$ python -q
>>> import numpy as np
>>> np.set_printoptions(suppress=True, linewidth=120)
>>> F = np.load("w.npy")
>>> F
array([[11,  7,  0],
       [ 7, 15, -3],
       [ 0, -3, 19]])
>>> ev, evecs = np.linalg.eig(F)
>>> np.round(np.sort(np.linalg.eigvals(np.linalg.inv(F))), 2)
array([0.05, 0.06, 0.18])
>>> ev.round(2)
array([ 5.47, 17.33, 22.19])
>>> np.round(np.sort(np.linalg.eigvals(F @ F)), 2)
array([ 29.94, 300.47, 492.6 ])
>>> np.round(F @ evecs[:, 0] - ev[0] * evecs[:, 0], 2) + 0
array([0., 0., 0.])
>>> f = np.array([-2, -3])
>>> np.array([np.convolve(row, f, "same") for row in F])
array([[-22, -47, -21],
       [-14, -51, -39],
       [  0,   6, -29]])
>>> K = np.loadtxt("block13.csv", delimiter=",")
>>> K
array([[-0.76, -1.15, -1.84,  1.07,  4.3 ,  0.23],
       [ 3.06, -0.44,  2.35,  0.22,  1.27, -2.87],
       [-0.87,  0.73,  3.68, -3.14,  0.12, -0.53],
       [-0.09, -0.19,  0.52,  1.58,  3.85, -2.72],
       [ 0.99,  0.74, -4.71,  1.  , -0.5 , -0.12],
       [ 4.35, -1.14,  1.35,  1.27,  1.07,  0.4 ],
       [ 0.52,  0.4 , -2.5 ,  1.76,  0.43, -3.88],
       [ 0.17,  2.28,  0.16, -1.88, -3.18, -2.48],
       [ 0.15,  0.71,  1.41, -4.57,  1.23, -0.28],
       [-1.64, -0.23,  2.78,  0.85, -3.64,  0.75],
       [ 4.24, -0.33, -1.21,  1.05,  0.87, -1.88],
       [ 4.22,  0.25,  0.39, -2.4 ,  0.75,  0.82],
       [-0.98,  0.4 , -0.06,  4.24, -1.12,  2.16],
       [ 1.06, -1.04, -3.52,  2.24, -2.29, -0.39],
       [-1.14, -1.55, -1.47, -1.7 , -3.15, -2.51],
       [ 0.86,  0.62, -1.27,  2.43, -3.89,  1.1 ],
       [-4.13, -0.3 , -1.34,  0.23, -1.92, -1.52],
       [ 1.35,  1.58,  3.03, -2.25, -1.85,  1.73],
       [ 1.61, -2.48,  3.1 , -0.1 , -2.38,  0.99],
       [-0.87, -3.35, -1.7 ,  0.58, -2.02,  2.39],
       [-3.32,  2.85,  0.2 , -0.14, -2.4 , -0.18],
       [ 1.09,  1.84,  1.41, -2.11,  0.66, -3.68]])
>>> x = np.array([1, 3, 4, 1, 0, 0])
>>> target = K @ x
>>> coef, lr = np.zeros(6), 1 / np.linalg.norm(K, 2) ** 2
>>> for i in range(60):
...     coef -= lr * K.T @ (K @ coef - target)
...     if i % 10 == 0: print(i, round(np.linalg.norm(K @ coef - target), 2))
... 
0 20.14
10 1.18
20 0.09
30 0.01
40 0.0
50 0.0
>>> coef.round(2) + 0
array([1., 3., 4., 1., 0., 0.])
>>> arr = np.load("dump.npy")
>>> arr
array([[ 6.03,  4.  ,  0.02,  3.01,  5.99,  0.  ,  2.  ,  9.  ],
       [ 6.03,  4.01,  0.  ,  3.  ,  6.01,  0.02,  2.03,  8.99],
       [ 5.98,  3.99,  0.01,  2.97,  6.02, -0.04,  2.  ,  8.99],
       [ 5.99,  4.  , -0.02,  2.98,  6.  ,  0.03,  2.03,  8.98],
       [ 5.98,  3.98, -0.01,  3.  ,  6.  , -0.01,  2.03,  9.  ],
       [ 8.01,  7.  ,  2.98,  6.99,  5.98,  4.  ,  6.01,  6.99],
       [ 7.96,  7.  ,  3.02,  7.  ,  5.97,  3.99,  6.02,  6.98],
       [ 7.98,  7.02,  3.03,  6.96,  6.  ,  4.01,  5.99,  6.97],
       [ 8.01,  7.02,  3.02,  7.  ,  5.98,  4.02,  6.01,  6.98],
       [ 8.  ,  7.  ,  3.  ,  7.01,  6.  ,  3.99,  6.03,  6.99],
       [ 4.99,  5.99,  6.01,  0.01,  9.03,  4.98,  1.99,  6.01],
       [ 5.02,  6.  ,  6.02,  0.01,  9.01,  5.02,  2.02,  5.98],
       [ 4.99,  5.98,  5.98,  0.01,  9.01,  5.03,  1.98,  5.99],
       [ 4.96,  5.97,  6.  , -0.01,  8.98,  5.  ,  1.95,  6.  ],
       [ 4.99,  6.01,  5.99,  0.02,  8.99,  5.  ,  2.02,  6.01]])
>>> x = np.array([3, 1, -2, -1, -2, 0, 2, -1])
>>> a = np.maximum(arr @ x, 0)
>>> a.round(2)
array([ 2.06,  2.15,  1.91,  2.11,  2.  , 11.15, 10.96, 10.95, 11.09, 11.06,  0.  ,  0.  ,  0.  ,  0.  ,  0.  ])
>>> arr * (a > 1e-9)[:, None]
array([[ 6.03,  4.  ,  0.02,  3.01,  5.99,  0.  ,  2.  ,  9.  ],
       [ 6.03,  4.01,  0.  ,  3.  ,  6.01,  0.02,  2.03,  8.99],
       [ 5.98,  3.99,  0.01,  2.97,  6.02, -0.04,  2.  ,  8.99],
       [ 5.99,  4.  , -0.02,  2.98,  6.  ,  0.03,  2.03,  8.98],
       [ 5.98,  3.98, -0.01,  3.  ,  6.  , -0.01,  2.03,  9.  ],
       [ 8.01,  7.  ,  2.98,  6.99,  5.98,  4.  ,  6.01,  6.99],
       [ 7.96,  7.  ,  3.02,  7.  ,  5.97,  3.99,  6.02,  6.98],
       [ 7.98,  7.02,  3.03,  6.96,  6.  ,  4.01,  5.99,  6.97],
       [ 8.01,  7.02,  3.02,  7.  ,  5.98,  4.02,  6.01,  6.98],
       [ 8.  ,  7.  ,  3.  ,  7.01,  6.  ,  3.99,  6.03,  6.99],
       [ 0.  ,  0.  ,  0.  ,  0.  ,  0.  ,  0.  ,  0.  ,  0.  ],
       [ 0.  ,  0.  ,  0.  ,  0.  ,  0.  ,  0.  ,  0.  ,  0.  ],
       [ 0.  ,  0.  ,  0.  ,  0.  ,  0.  ,  0.  ,  0.  ,  0.  ],
       [ 0.  ,  0.  ,  0.  , -0.  ,  0.  ,  0.  ,  0.  ,  0.  ],
       [ 0.  ,  0.  ,  0.  ,  0.  ,  0.  ,  0.  ,  0.  ,  0.  ]])
